% python3 -q
>>> import numpy as np
>>> from numpy import linalg as LA
>>> np.set_printoptions(precision=1, suppress=True, linewidth=140)
>>> arr = np.array([[0.5, 0.5], [0.0, 1.0]])
>>> np.sort(np.abs(LA.eigvals(arr)))[::-1]
array([1. , 0.5])
>>> pr = np.eye(2)[0]
>>> for _ in range(4):
...     pr = pr @ arr
...     print(pr.round(1))
... 
[0.5 0.5]
[0.2 0.8]
[0.1 0.9]
[0.1 0.9]
>>> def softmax(z):
...     e = np.exp(z - z.max(axis=-1, keepdims=True))
...     return e / e.sum(axis=-1, keepdims=True)
... 
>>> softmax(arr[0])
array([0.5, 0.5])
>>> softmax(arr[0] + -1)
array([0.5, 0.5])
>>> S = arr @ arr.T / np.sqrt(2)
>>> softmax(S).round(6).argmax(axis=1)
array([0, 1])
>>> softmax(S)
array([[0.5, 0.5],
       [0.4, 0.6]])
>>> rng = np.random.default_rng(233)
>>> lab = rng.permutation(2)
>>> lab
array([1, 0])
>>> B = arr[lab][:, lab]
>>> np.trace(B)
np.float64(1.5)
>>> np.diag(B)
array([1. , 0.5])
>>> round(LA.det(B), 1), round(float(LA.det(arr[lab])), 1)
(np.float64(0.5), -0.5)
>>> np.allclose(B, arr)
False
>>> lab = rng.permutation(2)
>>> B = arr[:, lab] * rng.choice([-1, 1], 2)
>>> B
array([[-0.5,  0.5],
       [-0. ,  1. ]])
>>> Uu, _, vt = LA.svd(arr.T @ B)
>>> np.round(Uu @ vt, 1) + 0
array([[-1.,  0.],
       [ 0.,  1.]])
>>> O = arr.astype(float).copy()
>>> for j in range(2):
...     O[:, j] -= O[:, :j] @ (O[:, :j].T @ O[:, j])
...     O[:, j] /= LA.norm(O[:, j])
... 
>>> O.T @ arr
array([[0.5, 0.5],
       [0. , 1. ]])
>>> O.T @ O
array([[1., 0.],
       [0., 1.]])
>>> O
array([[1., 0.],
       [0., 1.]])
>>> K = np.load("m.npy")
>>> K
array([[ 0,  0,  0],
       [ 0,  0,  0],
       [-3, -3, -4],
       [-3, -3, -4],
       [-3, -5, -4],
       [-3, -9, -4],
       [ 0,  0,  0],
       [ 0,  0,  0],
       [ 0,  0,  0],
       [ 0,  0,  0],
       [ 0,  0,  0],
       [ 3, -1,  4],
       [ 0,  0,  0],
       [ 0,  0,  0],
       [ 0,  0,  0],
       [-3, -3, -4],
       [ 3, -1,  4],
       [-3, -3, -4],
       [ 0, -6,  0],
       [-3, -3, -4],
       [ 0, -6,  0],
       [-3, -5, -4],
       [ 0,  0,  0],
       [ 0,  0,  0],
       [ 0,  0,  0],
       [ 0,  0,  0],
       [ 0,  0,  0],
       [-6, -8, -8],
       [ 0,  0,  0]])
>>> dist = LA.norm(K[:, None] - K[None], axis=-1)
>>> dist.mean(axis=1).argmax()
np.int64(27)
>>> dist[21].round(6).argsort(kind="stable")[:4]
array([ 4, 21,  2,  3])
>>> dist[21]
array([ 7.1,  7.1,  2. ,  2. ,  0. ,  4. ,  7.1,  7.1,  7.1,  7.1,  7.1, 10.8,  7.1,  7.1,  7.1,  2. , 10.8,  2. ,  5.1,  2. ,  5.1,  0. ,
        7.1,  7.1,  7.1,  7.1,  7.1,  5.8,  7.1])
